$ ipython --no-banner

In [1]: import numpy as np

In [2]: from numpy import linalg as LA

In [3]: np.set_printoptions(precision=1, suppress=True, linewidth=120)

In [4]: mat = np.load("block14.npy")

In [5]: print(mat)
[[ 0 -1 -1  1  1  0 -1  2  2  1 -1 -1  0]
 [ 0  0 -1  0 -1 -1  0 -1 -2 -2 -2  1 -1]
 [ 0  0  0  1 -2  1  0 -1 -2 -2  0  0  0]
 [ 0  0  0  0  0  0 -2 -1  0 -2  0  2 -2]
 [ 0  0  0  0  0 -2  1  2 -2 -2  0 -2  2]
 [ 0  0  0  0  0  0  1 -1  0 -1 -2  2 -2]
 [ 0  0  0  0  0  0  0  1  1  2  2  0 -1]
 [ 0  0  0  0  0  0  0  0 -1  0 -2 -2  2]
 [ 0  0  0  0  0  0  0  0  0  0 -2  0 -2]
 [ 0  0  0  0  0  0  0  0  0  0  0 -1  0]
 [ 0  0  0  0  0  0  0  0  0  0  0  1  2]
 [ 0  0  0  0  0  0  0  0  0  0  0  0  0]
 [ 0  0  0  0  0  0  0  0  0  0  0  0  0]]

In [6]: # rows 11 and 12 are equal

In [7]: x0 = np.array([2, 7, 9, 5, 5, 9, 6, 6, 9, 9, 2, 7, 4])

In [8]: print(np.einsum("ij,j->i", mat, x0))
[ 18 -66 -38 -30 -42  -7  33 -19 -12  -7  15   0   0]

In [9]: print(mat @ (2 * x0))
[  36 -132  -76  -60  -84  -14   66  -38  -24  -14   30    0    0]

In [10]: print(mat @ np.eye(13)[7])
[ 2. -1. -1. -1.  2. -1.  1.  0.  0.  0.  0.  0.  0.]

In [11]: print(mat @ x0)
[ 18 -66 -38 -30 -42  -7  33 -19 -12  -7  15   0   0]

In [12]: print(mat[1] @ mat[0])
-7

In [13]: print(round(LA.norm(mat[1], 1), 1), np.round(LA.norm(mat[1], np.inf), 1))
12.0 2.0

In [14]: print(LA.norm(mat, axis=1).argmax())
4

In [15]: print(np.prod(np.diag(mat)), round(LA.det(mat), 1))
0 0.0

In [16]: print([int(LA.matrix_rank(LA.matrix_power(mat, p))) for p in range(1, 14)])
[11, 9, 7, 6, 5, 4, 3, 2, 1, 0, 0, 0, 0]

In [17]: print(np.sort(LA.eigvals(mat)))
[0. 0. 0. 0. 0. 0. 0. 0. 0. 0. 0. 0. 0.]

In [18]: U, sv, Vh = LA.svd(mat)

In [19]: print(np.argmax(sv[:-1] / (sv[1:] + 1e-6)) + 1)
11

In [20]: print(sv)
[7.2 6.5 4.4 3.1 2.8 2.7 1.8 1.4 0.7 0.1 0.1 0.  0. ]

In [21]: A2 = U[:, :11] @ np.diag(sv[:11]) @ Vh[:11]

In [22]: print(round(float(np.abs(mat - A2).max()), 1))
0.0

In [23]: print(round(LA.norm(mat - A2) / LA.norm(mat), 1))
0.0

In [24]: print(round(float(LA.norm(mat - A2, 2)), 1), sv[11])
0.0 0.0

In [25]: print(np.allclose(mat, mat.T))
False

In [26]: print(np.round(LA.det(mat), 1))
0.0

In [27]: A = np.array([[-1.6, 1.5, 0.7, -0.1, 0.9, -0.4, -0.3, -0.8],
    ...:     [0.7, -0.3, 0.7, 0.4, -1.4, -0.3, 0.0, 1.0],
    ...:     [0.1, 0.9, 1.4, 1.3, -0.7, 0.2, -0.5, 1.0],
    ...:     [-0.8, -0.5, 0.5, 2.1, 1.5, 0.0, 0.7, -0.8],
    ...:     [1.1, -0.4, 1.6, -0.9, -0.5, 1.8, -0.9, 0.4]])

In [28]: A[:, 1] *= 20

In [29]: print(A)
[[ -1.6  30.    0.7  -0.1   0.9  -0.4  -0.3  -0.8]
 [  0.7  -6.    0.7   0.4  -1.4  -0.3   0.    1. ]
 [  0.1  18.    1.4   1.3  -0.7   0.2  -0.5   1. ]
 [ -0.8 -10.    0.5   2.1   1.5   0.    0.7  -0.8]
 [  1.1  -8.    1.6  -0.9  -0.5   1.8  -0.9   0.4]]

In [30]: # column 1 is much longer than the rest

In [31]: A2 = np.array([[8, -1],
    ...:     [-2, 4],
    ...:     [4, 5],
    ...:     [8, -8],
    ...:     [-4, -5],
    ...:     [-4, 5],
    ...:     [5, -2],
    ...:     [-3, 0]])

In [32]: print(LA.matrix_rank(A @ A2))
2

In [33]: print(LA.matrix_rank(np.vstack([A, A2.T])))
7

In [34]: print(A2.T @ A.T)
[[-71.9  27.4 -22.7  32.3  13.1]
 [120.  -18.9  74.  -62.4  -4.6]]

In [35]: print(np.vstack([A, A2.T]).shape)
(7, 8)

In [36]: print(np.round(A[0] @ A[1], 1))
-182.6

In [37]: print(round(LA.norm(A, 2), 1))
37.8

In [38]: print(LA.norm(A, axis=1).argmax())
0

In [39]: m1 = np.loadtxt("a.csv", delimiter=",")

In [40]: print(m1.round(1) + 0)
[[ 0.6  0.1  0.1  0.5  0. ]
 [ 0.1  0.9  0.3 -0.1 -0.1]
 [ 0.1  0.3  0.1  0.   0. ]
 [ 0.5 -0.1  0.   0.4  0. ]
 [ 0.  -0.1  0.   0.   0. ]]

In [41]: # rank 2

In [42]: w, vecs = LA.eigh(m1)

In [43]: x0 = np.array([3, 1, 4, 5, 3])

In [44]: print(np.round(np.abs(m1).sum(axis=1).max(), 1), np.abs(w).max())
1.4 1.0

In [45]: print(A.shape)
(5, 8)

In [46]: print(LA.matrix_rank(A))
5

In [47]: print(np.abs(A).max())
30.0

In [48]: A2 = m1 / np.sqrt((m1 ** 2).mean(axis=1, keepdims=True))

In [49]: print(A2[1])
[ 0.2  2.1  0.7 -0.3 -0.2]

In [50]: X = np.loadtxt("run15.csv", delimiter=",")

In [51]: print(X)
[[ 0.7  1.1 -0.1 -0.7 -0.7  0.8 -0.7  0.5  1.2]
 [-0.6 -0.3 -0.8 -0.1  0.4 -1.2  0.3  0.7 -1.1]
 [ 2.2 -0.6  0.8 -1.8  0.5 -0.3 -0.8 -0.5 -1.4]
 [ 0.2 -0.9  0.3 -0.4  1.3 -1.2  2.5  0.6 -0.4]
 [-0.5 -0.7  1.9  0.5 -0.1  0.3  0.8 -0.6 -1.3]
 [ 0.6  0.2  0.3 -0.6 -0.2 -0.1  0.4  1.9 -0.6]
 [-1.9 -0.3  0.8  1.3 -0.7 -0.3 -0.1  1.2 -0.3]
 [-0.1 -0.7 -0.5  1.   0.5 -1.1 -1.3 -0.9 -0.2]
 [-0.5  0.   1.6 -0.2  0.2  0.2  0.3  0.2  1.3]
 [ 0.7  1.1 -0.2 -0.6 -0.7  0.8 -0.6  0.4  1.2]]

In [52]: def softmax(z):
    ...:     e = np.exp(z - z.max(axis=-1, keepdims=True))
    ...:     return e / e.sum(axis=-1, keepdims=True)
    ...: 

In [53]: print(softmax(mat).sum(axis=1))
[1. 1. 1. 1. 1. 1. 1. 1. 1. 1. 1. 1. 1.]

In [54]: print(np.round(softmax(10 * mat[8]), 1) + 0)
[0.1 0.1 0.1 0.1 0.1 0.1 0.1 0.1 0.1 0.1 0.  0.1 0. ]

In [55]: print(np.round(softmax(mat[8] + 2), 1) + 0)
[0.1 0.1 0.1 0.1 0.1 0.1 0.1 0.1 0.1 0.1 0.  0.1 0. ]

In [56]: att = mat @ mat.T / np.sqrt(13)

In [57]: print(softmax(att).round(6).argmax(axis=1))
[ 0  1  2  3  4  5  6  7  5  4 10  0  0]

In [58]: M = np.load("layer17.npy")

In [59]: print(M.round(1) + 0)
[[-0.3  0.3  0.4  0.8  0. ]
 [-0.5 -0.6  0.3 -0.2  0.6]
 [-0.5 -0.2 -0.8  0.3 -0.2]
 [-0.5 -0.1  0.3 -0.3 -0.7]
 [-0.5  0.7 -0.1 -0.4  0.3]]

In [60]: # orthonormal columns

In [61]: theta = np.radians(120)

In [62]: Rm = np.eye(5)

In [63]: Rm[3, 3] = Rm[1, 1] = np.cos(theta)

In [64]: Rm[3, 1], Rm[1, 3] = -np.sin(theta), np.sin(theta)

In [65]: print(Rm)
[[ 1.   0.   0.   0.   0. ]
 [ 0.  -0.5  0.   0.9  0. ]
 [ 0.   0.   1.   0.   0. ]
 [ 0.  -0.9  0.  -0.5  0. ]
 [ 0.   0.   0.   0.   1. ]]

In [66]: A2 = M @ Rm.T

In [67]: print(np.round(LA.det(Rm), 1), round(np.trace(Rm), 1))
1.0 2.0

In [68]: print(LA.svd(M, compute_uv=False), LA.svd(A2, compute_uv=False))
[1. 1. 1. 1. 1.] [1. 1. 1. 1. 1.]

In [69]: theta = np.radians(53)

In [70]: Rm = np.eye(13)

In [71]: Rm[10, 10] = Rm[1, 1] = np.cos(theta)

In [72]: Rm[10, 1], Rm[1, 10] = -np.sin(theta), np.sin(theta)

In [73]: A2 = mat @ Rm.T

In [74]: print(np.allclose(LA.norm(mat, axis=1), LA.norm(A2, axis=1)))
True

In [75]: print(round(float(LA.det(Rm)), 1), np.round(np.trace(Rm), 1))
1.0 12.2

In [76]: print(np.abs(A2 - mat).max(axis=0))
[0.  1.6 0.  0.  0.  0.  0.  0.  0.  0.  1.2 0.  0. ]

In [77]: print(np.allclose(mat @ mat.T, A2 @ A2.T))
True

In [78]: feats = np.load("dump.npy")

In [79]: print(feats)
[[  0.1   0.1   0.1  -0.1  -0.1   0.    0.    0.1   0.2   0.2]
 [ -3.   -2.1   1.    8.   -5.   -0.2   5.9  -2.    8.   -8.1]
 [ -2.9  -1.8   1.    8.1  -5.    0.    6.1  -1.9   8.1  -8.1]
 [ -6.2  -4.1   1.9  15.9  -9.9   0.1  12.   -4.1  16.  -16.2]
 [  3.2   1.8  -0.9  -8.1   5.2   0.1  -6.    2.1  -8.1   8.2]
 [ -0.1  -0.1   0.    0.2   0.2  -0.2   0.1  -0.2   0.    0.1]
 [ -5.9  -4.    1.8  16.2 -10.    0.1  12.3  -3.8  15.9 -15.9]
 [  0.    0.    0.1   0.2   0.   -0.1   0.1   0.1   0.1  -0.1]
 [  0.1   0.   -0.1   0.    0.    0.2  -0.1   0.2   0.1   0.1]
 [  5.9   3.9  -1.9 -16.   10.    0.  -12.1   4.1 -16.1  16.3]
 [ -0.1   0.   -0.1   0.1   0.1  -0.1  -0.1   0.    0.    0.1]
 [ -3.1  -2.    1.1   8.   -5.2  -0.1   6.1  -2.1   7.9  -8. ]
 [  3.1   2.   -0.8  -8.    4.9   0.2  -6.2   2.   -8.1   7.8]
 [ -3.   -1.8   0.9   7.9  -5.   -0.1   6.1  -2.1   8.1  -8. ]
 [  5.9   4.1  -1.9 -15.8   9.9   0.  -11.9   4.  -15.9  16. ]]

In [80]: proj = np.triu(np.array([[2, 0, 2, 1, 0],
    ...:     [2, 0, 1, 2, 2],
    ...:     [1, 2, 2, 0, 2],
    ...:     [0, 1, 1, 0, 1],
    ...:     [0, 1, 0, 1, 1]]), 1) + np.eye(5)

In [81]: A2 = proj @ M @ LA.inv(proj)

In [82]: print(A2.round(1) + 0)
[[ -1.7  -0.3   3.    3.4  -9.8]
 [ -2.8   0.4   5.2   0.8 -12.6]
 [ -1.4   1.3   0.6  -1.6  -1.7]
 [ -0.9   0.6   1.5  -0.9  -3.8]
 [ -0.5   0.7   0.1  -1.4   0. ]]

In [83]: print(round(LA.det(A2), 1))
1.0
